% ipython --no-banner

In [1]: import numpy as np

In [2]: from numpy import linalg as LA

In [3]: np.set_printoptions(suppress=True, linewidth=120)

In [4]: W0 = np.array([[0, 0, 0],
   ...:     [0, 0, 0],
   ...:     [0, 0, 0],
   ...:     [2, 0, 0],
   ...:     [0, 0, 0],
   ...:     [0, 0, 0],
   ...:     [0, 0, 0],
   ...:     [0, 2, 0]])

In [5]: print(np.round(LA.svd(W0, compute_uv=False), 3))
[2. 2. 0.]

In [6]: print(np.abs(W0).max())
2

In [7]: round(float(LA.norm(W0)), 3)
Out[7]: 2.828

In [8]: np.unravel_index(np.abs(W0).argmax(), W0.shape)
Out[8]: (np.int64(3), np.int64(0))

In [9]: print(np.diff(W0, axis=0))
[[ 0  0  0]
 [ 0  0  0]
 [ 2  0  0]
 [-2  0  0]
 [ 0  0  0]
 [ 0  0  0]
 [ 0  2  0]]

In [10]: W0 - W0[0]
Out[10]: 
array([[0, 0, 0],
       [0, 0, 0],
       [0, 0, 0],
       [2, 0, 0],
       [0, 0, 0],
       [0, 0, 0],
       [0, 0, 0],
       [0, 2, 0]])

In [11]: w1 = np.array([[9, 5, 9, 3, 5, 9], [8, 1, 7, 5, 0, 7], [0, 7, 8, 8, 7, 4]])

In [12]: b = np.array([-3, -3, 0, 0, 1, -3])

In [13]: act = np.maximum(W0 @ w1 + b, 0)

In [14]: act
Out[14]: 
array([[ 0,  0,  0,  0,  1,  0],
       [ 0,  0,  0,  0,  1,  0],
       [ 0,  0,  0,  0,  1,  0],
       [15,  7, 18,  6, 11, 15],
       [ 0,  0,  0,  0,  1,  0],
       [ 0,  0,  0,  0,  1,  0],
       [ 0,  0,  0,  0,  1,  0],
       [13,  0, 14, 10,  1, 11]])

In [15]: print((act > 0).mean(axis=0))
[0.25  0.125 0.25  0.25  1.    0.25 ]

In [16]: LA.matrix_rank(act)
Out[16]: np.int64(3)

In [17]: basis = np.array([[-2, -1, -2],
    ...:     [1, 3, 0],
    ...:     [-2, -2, 2],
    ...:     [-1, 3, 1],
    ...:     [0, -2, 3],
    ...:     [0, 3, 2]])

In [18]: print((act @ basis).round(6).argmax(axis=1))
[2 2 2 2 2 2 2 2]

In [19]: act @ basis
Out[19]: 
array([[  0,  -2,   3],
       [  0,  -2,   3],
       [  0,  -2,   3],
       [-65,  11,  75],
       [  0,  -2,   3],
       [  0,  -2,   3],
       [  0,  -2,   3],
       [-64,  20,  37]])

In [20]: feats = np.loadtxt("case14.csv", delimiter=",")

In [21]: feats
Out[21]: 
array([[-3., -2., -1.,  0.,  1.,  2.,  3.],
       [ 4.,  5.,  6.,  7.,  8.,  9., 10.],
       [11., 12., 13., 14., 15., 16., 17.],
       [18., 19., 20., 21., 22., 23., 24.],
       [25., 26., 27., 28., 29., 30., 31.],
       [32., 33., 34., 35., 36., 37., 38.],
       [39., 40., 41., 42., 43., 44., 45.],
       [46., 47., 48., 49., 50., 51., 52.],
       [53., 54., 55., 56., 57., 58., 59.],
       [60., 61., 62., 63., 64., 65., 66.]])

In [22]: np.unique(feats.round(6), axis=0).shape
Out[22]: (10, 7)

In [23]: B = np.array([[3, 1, 3, 2, 3, 3, 3, 1]])

In [24]: E = B.T @ B

In [25]: E
Out[25]: 
array([[9, 3, 9, 6, 9, 9, 9, 3],
       [3, 1, 3, 2, 3, 3, 3, 1],
       [9, 3, 9, 6, 9, 9, 9, 3],
       [6, 2, 6, 4, 6, 6, 6, 2],
       [9, 3, 9, 6, 9, 9, 9, 3],
       [9, 3, 9, 6, 9, 9, 9, 3],
       [9, 3, 9, 6, 9, 9, 9, 3],
       [3, 1, 3, 2, 3, 3, 3, 1]])

In [26]: r = LA.matrix_rank(W0)

In [27]: r
Out[27]: np.int64(2)

In [28]: ns = LA.svd(W0)[2][r:].T

In [29]: ns[:, 0] / ns[np.abs(ns[:, 0]).round(6).argmax(), 0]
Out[29]: array([0., 0., 1.])

In [30]: print(LA.matrix_rank(W0.T @ W0), LA.matrix_rank(W0 @ W0.T))
2 2

In [31]: [int(LA.matrix_rank(W0[:, :j + 1])) for j in range(3)]
Out[31]: [1, 2, 2]

In [32]: ns @ ns.T
Out[32]: 
array([[0., 0., 0.],
       [0., 0., 0.],
       [0., 0., 1.]])

In [33]: np.allclose(E[:-1].T @ LA.lstsq(E[:-1].T, E[-1])[0], E[-1])
Out[33]: True

In [34]: LA.lstsq(E[:-1].T, E[-1])[2]
Out[34]: np.int32(1)

In [35]: blk = np.stack([E, 3 * E, E[::-1]])

In [36]: print(blk.shape)
(3, 8, 8)

In [37]: np.round(LA.det(blk), 3)
Out[37]: array([0., 0., 0.])

In [38]: blk.sum(axis=0)
Out[38]: 
array([[39, 13, 39, 26, 39, 39, 39, 13],
       [21,  7, 21, 14, 21, 21, 21,  7],
       [45, 15, 45, 30, 45, 45, 45, 15],
       [33, 11, 33, 22, 33, 33, 33, 11],
       [42, 14, 42, 28, 42, 42, 42, 14],
       [45, 15, 45, 30, 45, 45, 45, 15],
       [39, 13, 39, 26, 39, 39, 39, 13],
       [21,  7, 21, 14, 21, 21, 21,  7]])

In [39]: left, sig, Vt = LA.svd(E)

In [40]: sig.round(3) + 0
Out[40]: array([51.,  0.,  0.,  0.,  0.,  0.,  0.,  0.])

In [41]: B = left[:, :1] @ np.diag(sig[:1]) @ Vt[:1]

In [42]: B.round(3)
Out[42]: 
array([[9., 3., 9., 6., 9., 9., 9., 3.],
       [3., 1., 3., 2., 3., 3., 3., 1.],
       [9., 3., 9., 6., 9., 9., 9., 3.],
       [6., 2., 6., 4., 6., 6., 6., 2.],
       [9., 3., 9., 6., 9., 9., 9., 3.],
       [9., 3., 9., 6., 9., 9., 9., 3.],
       [9., 3., 9., 6., 9., 9., 9., 3.],
       [3., 1., 3., 2., 3., 3., 3., 1.]])

In [43]: left, sig, Vt = LA.svd(E, full_matrices=False)

In [44]: left.shape, sig.shape, Vt.shape
Out[44]: ((8, 8), (8,), (8, 8))

In [45]: np.round(left.T @ left, 3) + 0
Out[45]: 
array([[1., 0., 0., 0., 0., 0., 0., 0.],
       [0., 1., 0., 0., 0., 0., 0., 0.],
       [0., 0., 1., 0., 0., 0., 0., 0.],
       [0., 0., 0., 1., 0., 0., 0., 0.],
       [0., 0., 0., 0., 1., 0., 0., 0.],
       [0., 0., 0., 0., 0., 1., 0., 0.],
       [0., 0., 0., 0., 0., 0., 1., 0.],
       [0., 0., 0., 0., 0., 0., 0., 1.]])

In [46]: (sig > 1e-8).sum()
Out[46]: np.int64(1)

In [47]: np.round(sig / sig[0], 3) + 0
Out[47]: array([1., 0., 0., 0., 0., 0., 0., 0.])

In [48]: np.round(np.abs(Vt[0]), 3)
Out[48]: array([0.42, 0.14, 0.42, 0.28, 0.42, 0.42, 0.42, 0.14])

In [49]: np.cumsum(sig ** 2) / np.sum(sig ** 2)
Out[49]: array([1., 1., 1., 1., 1., 1., 1., 1.])

In [50]: arr = np.loadtxt("x.csv", delimiter=",")

In [51]: arr
Out[51]: 
array([[-1.9, -1.3,  0.4, -0.5, -1.9,  1.2],
       [ 2.4,  0.7,  1.1,  0.5,  0. ,  0.2],
       [-5. ,  2.5, -2.5,  2. , -3. ,  1. ],
       [-1. , -0.3,  0.5, -0.5, -0.5,  1.5],
       [-0.2,  0.1, -0.6, -0.1,  0.4,  0.5],
       [ 0.8, -0.3,  0. ,  1.2, -0.4,  0. ],
       [ 1.8,  0.2, -0.1,  0.9, -1.2, -0.3],
       [ 2.1,  0.7, -0.5, -0.1, -0.7,  0. ],
       [ 1. , -0.6, -2. ,  0.5,  0.9,  0.3],
       [-0.8,  0.3, -0.2, -0.1, -0.7, -0.3],
       [ 0.6, -0.9, -0.2,  1.2, -1. ,  1.3],
       [ 1.2,  0.3,  0.6,  1.6,  0.7, -1.2],
       [-1.4,  0.1, -1.6, -0.2, -0.9,  0.5],
       [-1.7, -1.1,  2.3,  0.3, -0.8,  1.6],
       [ 0.6, -0.4, -0.5, -0.3,  0.2,  1. ],
       [ 1.8, -0.1, -0.7,  2.2,  1.1, -1.7],
       [-0.5, -1.2, -0.1,  0.9, -0.1, -0.9],
       [-0.8, -0.2, -1.5,  1.7, -0.4,  0.2],
       [-1. ,  1.2, -1.5,  0. ,  0.7, -1.6],
       [-0.5,  0.8, -0.8,  1.2, -1. , -0.8],
       [-0.1, -0.1,  0.1,  1.2, -0.9,  1.2],
       [ 0.3,  0.4,  0.5, -1.5,  0.7, -1.3],
       [ 0.9,  0.1, -0.4, -0.4, -1.4,  0.1],
       [-1.7, -0.2, -0.2, -0.4,  1.4, -0.2],
       [ 0.6, -0.9, -0.9, -1.5,  0.3, -2. ],
       [-1. , -0.9,  1.5, -0.8,  0.4,  0.1],
       [-0.8, -0.8,  0.9, -0.6, -0.2, -0.6],
       [ 0.5,  1.3, -0.5, -0.3, -1. ,  1.2],
       [ 0.4, -0.3,  2.3, -1.2,  0.1, -1.1],
       [ 0.4, -0.7, -0.1,  1.8, -1.1,  0.7],
       [ 0.6,  1.4, -0.2,  0.2,  1.1, -0.3],
       [ 0. , -0.2, -1.6, -1.6, -0.2,  0.4],
       [-0.2, -1.5,  1.4, -0.4, -0.2,  0. ],
       [-0.4,  0.2, -0.5,  1.1,  1. , -0.7],
       [ 0.6,  1.3,  1.8,  1.2, -0.7, -0.3],
       [-0.7, -1. ,  0.2, -0.3, -0.7, -0.7],
       [ 0. , -0.2,  1. , -1.1, -1. ,  0.5],
       [-0.4,  1.6, -0.9, -0.9,  0. ,  2.4],
       [-0.9, -1.1, -0.7, -0.3,  0.9, -0.1]])

In [52]: proj = arr @ LA.solve(arr.T @ arr, arr.T)

In [53]: np.trace(proj)
Out[53]: np.float64(6.0)

In [54]: np.allclose(proj @ proj, proj)
Out[54]: True

In [55]: LA.matrix_rank(np.eye(39) - proj)
Out[55]: np.int64(33)

In [56]: vec = np.array([0, 0, 2, 0, 3, 1])

In [57]: rhs = arr @ vec

In [58]: rhs.round(3)
Out[58]: 
array([ -3.7,   2.4, -13. ,   1. ,   0.5,  -1.2,  -4.1,  -3.1,  -1. ,  -2.8,  -2.1,   2.1,  -5.4,   3.8,   0.6,   0.2,
        -1.4,  -4. ,  -2.5,  -5.4,  -1.3,   1.8,  -4.9,   3.6,  -2.9,   4.3,   0.6,  -2.8,   3.8,  -2.8,   2.6,  -3.4,
         2.2,   1.3,   1.2,  -2.4,  -0.5,   0.6,   1.2])

In [59]: rng = np.random.default_rng(91)

In [60]: rhs = rhs + 0.3 * rng.normal(size=39)

In [61]: rhs.round(3)
Out[61]: 
array([ -3.663,   2.617, -13.394,   0.847,   0.68 ,  -1.265,  -4.191,  -3.172,  -1.186,  -2.978,  -1.902,   2.322,
        -5.376,   4.223,   0.35 ,   0.38 ,  -1.138,  -3.445,  -2.346,  -5.444,  -1.097,   1.822,  -4.739,   3.908,
        -2.825,   4.301,   0.744,  -2.671,   3.662,  -3.026,   2.987,  -3.156,   2.364,   1.479,   1.658,  -2.254,
        -0.574,   0.914,   1.423])

In [62]: b, *_ = LA.lstsq(arr, rhs)

In [63]: np.round(arr.T @ (rhs - arr @ b), 3) + 0
Out[63]: array([0., 0., 0., 0., 0., 0.])

In [64]: [round(float(LA.norm(LA.solve(arr.T @ arr + lam * np.eye(6), arr.T @ rhs))), 2) for lam in (0, 1, 10, 100)]
Out[64]: [3.82, 3.65, 2.7, 0.98]

In [65]: round(float(LA.norm(rhs - arr @ b)), 3)
Out[65]: 1.363

In [66]: data = np.load("dump.npy")

In [67]: data
Out[67]: 
array([[ 0, -2, -2, -1],
       [-2,  0, -2, -2],
       [-2, -2,  0, -2],
       [-1, -2, -2,  0]])

In [68]: ev, evecs = LA.eigh(data)

In [69]: vec = np.array([6, 8, 1, 2])

In [70]: vec @ data @ vec
Out[70]: np.int64(-344)

In [71]: B = np.array([[1, 1], [1, -1]])

In [72]: m1 = np.kron(B, np.kron(B, B))[rng.permutation(8)][:4]

In [73]: m1
Out[73]: 
array([[ 1, -1, -1,  1, -1,  1,  1, -1],
       [ 1,  1,  1,  1,  1,  1,  1,  1],
       [ 1,  1,  1,  1, -1, -1, -1, -1],
       [ 1, -1, -1,  1,  1, -1, -1,  1]])

In [74]: m1[1] @ m1[0]
Out[74]: np.int64(0)

In [75]: np.round(LA.norm(m1, axis=1), 3)
Out[75]: array([2.828, 2.828, 2.828, 2.828])

In [76]: vec = np.array([-1, -3, -2, -2, -2, 0, 1, -1])

In [77]: a = np.maximum(m1 @ vec, 0)

In [78]: np.round(np.tanh(m1 @ vec), 3)
Out[78]: array([ 1.   , -1.   , -1.   , -0.964])

In [79]: m1 * (a > 1e-9)[:, None]
Out[79]: 
array([[ 1, -1, -1,  1, -1,  1,  1, -1],
       [ 0,  0,  0,  0,  0,  0,  0,  0],
       [ 0,  0,  0,  0,  0,  0,  0,  0],
       [ 0,  0,  0,  0,  0,  0,  0,  0]])

In [80]: np.maximum(m1 @ vec, 0) - np.maximum(-m1 @ vec, 0)
Out[80]: array([  6, -10,  -6,  -2])

In [81]: np.flatnonzero(a > 1e-9)
Out[81]: array([0])

In [82]: B = m1[0, 0] * m1[1:] - np.outer(m1[1:, 0], m1[0])

In [83]: B
Out[83]: 
array([[ 0,  2,  2,  0,  2,  0,  0,  2],
       [ 0,  2,  2,  0,  0, -2, -2,  0],
       [ 0,  0,  0,  0,  2, -2, -2,  2]])

In [84]: LA.matrix_rank(B), LA.matrix_rank(m1)
Out[84]: (np.int64(3), np.int64(4))

In [85]: ang = np.radians(60)

In [86]: Rm = np.eye(8)

In [87]: Rm[0, 0] = Rm[7, 7] = np.cos(ang)

In [88]: Rm[0, 7], Rm[7, 0] = -np.sin(ang), np.sin(ang)

In [89]: Rm.round(3)
Out[89]: 
array([[ 0.5  ,  0.   ,  0.   ,  0.   ,  0.   ,  0.   ,  0.   , -0.866],
       [ 0.   ,  1.   ,  0.   ,  0.   ,  0.   ,  0.   ,  0.   ,  0.   ],
       [ 0.   ,  0.   ,  1.   ,  0.   ,  0.   ,  0.   ,  0.   ,  0.   ],
       [ 0.   ,  0.   ,  0.   ,  1.   ,  0.   ,  0.   ,  0.   ,  0.   ],
       [ 0.   ,  0.   ,  0.   ,  0.   ,  1.   ,  0.   ,  0.   ,  0.   ],
       [ 0.   ,  0.   ,  0.   ,  0.   ,  0.   ,  1.   ,  0.   ,  0.   ],
       [ 0.   ,  0.   ,  0.   ,  0.   ,  0.   ,  0.   ,  1.   ,  0.   ],
       [ 0.866,  0.   ,  0.   ,  0.   ,  0.   ,  0.   ,  0.   ,  0.5  ]])

In [90]: B = m1 @ Rm.T

In [91]: B.round(3)
Out[91]: 
array([[ 1.366, -1.   , -1.   ,  1.   , -1.   ,  1.   ,  1.   ,  0.366],
       [-0.366,  1.   ,  1.   ,  1.   ,  1.   ,  1.   ,  1.   ,  1.366],
       [ 1.366,  1.   ,  1.   ,  1.   , -1.   , -1.   , -1.   ,  0.366],
       [-0.366, -1.   , -1.   ,  1.   ,  1.   , -1.   , -1.   ,  1.366]])

In [92]: round(LA.det(Rm), 3), np.trace(Rm)
Out[92]: (np.float64(1.0), np.float64(7.0))

In [93]: np.round(np.abs(B - m1).max(axis=0), 3)
Out[93]: array([1.366, 0.   , 0.   , 0.   , 0.   , 0.   , 0.   , 1.366])

In [94]: np.round(LA.svd(m1, compute_uv=False), 3), np.round(LA.svd(B, compute_uv=False), 3)
Out[94]: (array([2.828, 2.828, 2.828, 2.828]), array([2.828, 2.828, 2.828, 2.828]))
